$ python3 -q
>>> import numpy as np
>>> np.set_printoptions(suppress=True, linewidth=100)
>>> rnd = lambda a: np.round(a, 1) + 0
>>> B = np.array([[-3, -2], [2, -1]])
>>> J = B.T @ B
>>> J
array([[13,  4],
       [ 4,  5]])
>>> x0 = np.array([3, 3])
>>> h1 = np.maximum(J @ x0, 0)
>>> np.maximum(J @ (3 * x0), 0)
array([153,  81])
>>> np.flatnonzero(h1 > 1e-9)
array([0, 1])
>>> h1
array([51, 27])
>>> np.maximum(J @ x0, 0) - np.maximum(-J @ x0, 0)
array([51, 27])
>>> B = J / np.linalg.norm(J, axis=1, keepdims=True)
>>> G = B @ B.T
>>> rnd(G)
array([[1. , 0.8],
       [0.8, 1. ]])
>>> (G - 2 * np.eye(2)).round(6).argmax(axis=1)
array([1, 0])
>>> rnd(G[0])
array([1. , 0.8])
>>> rnd(np.degrees(np.arccos(np.clip(G[0, 1], -1, 1))))
np.float64(34.2)
>>> (np.abs(G) > 0.9).astype(int)
array([[1, 0],
       [0, 1]])
>>> np.argwhere(np.triu(np.abs(G) > 0.95, 1))
array([], shape=(0, 2), dtype=int64)
>>> rnd(np.linalg.det(G))
np.float64(0.3)
>>> rnd(np.linalg.matrix_power(G, 2))
array([[1.7, 1.7],
       [1.7, 1.7]])
>>> np.allclose(G @ G.T, G.T @ G)
True
>>> rnd(G @ G)
array([[1.7, 1.7],
       [1.7, 1.7]])
>>> np.trace(G)
np.float64(2.0)
>>> np.allclose(G, G.T)
True
>>> rnd(np.sort(np.abs(np.linalg.eigvals(G))))
array([0.2, 1.8])
>>> B = J / np.sqrt((J ** 2).mean(axis=1, keepdims=True))
>>> J - J.mean(axis=1, keepdims=True)
array([[ 4.5, -4.5],
       [-0.5,  0.5]])
>>> rnd(B[1])
array([0.9, 1.1])
>>> rnd(np.linalg.norm(B, axis=1))
array([1.4, 1.4])
>>> X = np.array([[5.8, -7.1, 8.9, -7.9],
...     [0.6, 8.6, 4.8, -4.9],
...     [13.5, -5.4, -8.9, -7.4]])
>>> B = X / np.sqrt((X ** 2).mean(axis=1, keepdims=True))
>>> np.linalg.matrix_rank(X - X.mean(axis=1, keepdims=True))
np.int64(3)
>>> np.linalg.matrix_rank(B) == np.linalg.matrix_rank(X)
np.True_
>>> t3 = np.stack([X, -2 * X, X[::-1]])
>>> rnd(np.einsum("bij,cij->bc", t3, t3))
array([[  692.4, -1384.8,   313.2],
       [-1384.8,  2769.7,  -626.3],
       [  313.2,  -626.3,   692.4]])
>>> (t3 @ X.T).shape
(3, 3, 3)
>>> W0 = np.array([[1.2, 0.1, 0.2, 1.2], [-1.0, 0.7, -0.1, 0.6], [0.5, 1.3, 0.1, 9.0]])
>>> # row 2 dominates
>>> def softmax(z):
...     e = np.exp(z - z.max(axis=-1, keepdims=True))
...     return e / e.sum(axis=-1, keepdims=True)
... 
>>> softmax(W0).sum(axis=1)
array([1., 1., 1.])
>>> att = W0 @ W0.T / np.sqrt(4)
>>> rnd(softmax(att)[2] @ W0)
array([0.5, 1.3, 0.1, 9. ])
>>> rnd(softmax(att))
array([[0. , 0. , 1. ],
       [0. , 0.1, 0.8],
       [0. , 0. , 1. ]])
>>> rnd(softmax(att + np.triu(np.full(att.shape, -np.inf), 1)))
array([[1. , 0. , 0. ],
       [0.2, 0.8, 0. ],
       [0. , 0. , 1. ]])
>>> softmax(att).round(6).argmax(axis=1)
array([2, 2, 2])
>>> x0 = np.array([3, 3, 1, 0])
>>> h1 = np.maximum(W0 @ x0, 0)
>>> rnd(W0.T @ h1)
array([ 7.7,  7.6,  1.4, 54.4])
>>> rnd(np.maximum(W0 @ x0, 0) - np.maximum(-W0 @ x0, 0))
array([ 4.1, -1. ,  5.5])
>>> rnd(np.maximum(W0 @ (3 * x0), 0))
array([12.3,  0. , 16.5])
>>> W0 * (h1 > 1e-9)[:, None]
array([[ 1.2,  0.1,  0.2,  1.2],
       [-0. ,  0. , -0. ,  0. ],
       [ 0.5,  1.3,  0.1,  9. ]])
>>> h1
array([4.1, 0. , 5.5])
